% ipython --no-banner

In [1]: import numpy as np

In [2]: np.set_printoptions(precision=2, suppress=True, linewidth=120, floatmode="fixed")

In [3]: rnd = lambda a: np.round(a, 2) + 0

In [4]: m1 = np.array([[-2, 1, 2, 2], [0, 0, -2, 1], [0, 0, -2, 3], [0, 0, 0, 0]])

In [5]: print((m1 + m1.T) / 2)
[[-2.00  0.50  1.00  1.00]
 [ 0.50  0.00 -1.00  0.50]
 [ 1.00 -1.00 -2.00  1.50]
 [ 1.00  0.50  1.50  0.00]]

In [6]: print(m1 @ m1)
[[  4  -2 -10   3]
 [  0   0   4  -6]
 [  0   0   4  -6]
 [  0   0   0   0]]

In [7]: print(np.allclose(m1, m1.T))
False

In [8]: print(rnd(np.sort(np.abs(np.linalg.eigvals(m1)))))
[0.00 0.00 2.00 2.00]

In [9]: print((m1 - m1.T) / 2)
[[ 0.00  0.50  1.00  1.00]
 [-0.50  0.00 -1.00  0.50]
 [-1.00  1.00  0.00  1.50]
 [-1.00 -0.50 -1.50  0.00]]

In [10]: print(np.linalg.matrix_power(m1 - np.diag(np.diag(m1)), 4))
[[0 0 0 0]
 [0 0 0 0]
 [0 0 0 0]
 [0 0 0 0]]

In [11]: print(rnd(np.sort(np.linalg.eigvals(m1))))
[-2.00 -2.00  0.00  0.00]

In [12]: try:
    ...:     np.linalg.inv(m1)
    ...: except np.linalg.LinAlgError as e:
    ...:     print(repr(e))
    ...: 
LinAlgError('Singular matrix')

In [13]: print([int(np.linalg.matrix_rank(np.linalg.matrix_power(m1, p))) for p in range(1, 5)])
[3, 2, 2, 2]

In [14]: print(np.linalg.matrix_rank(m1 - m1[0, 0] * np.eye(4)))
3
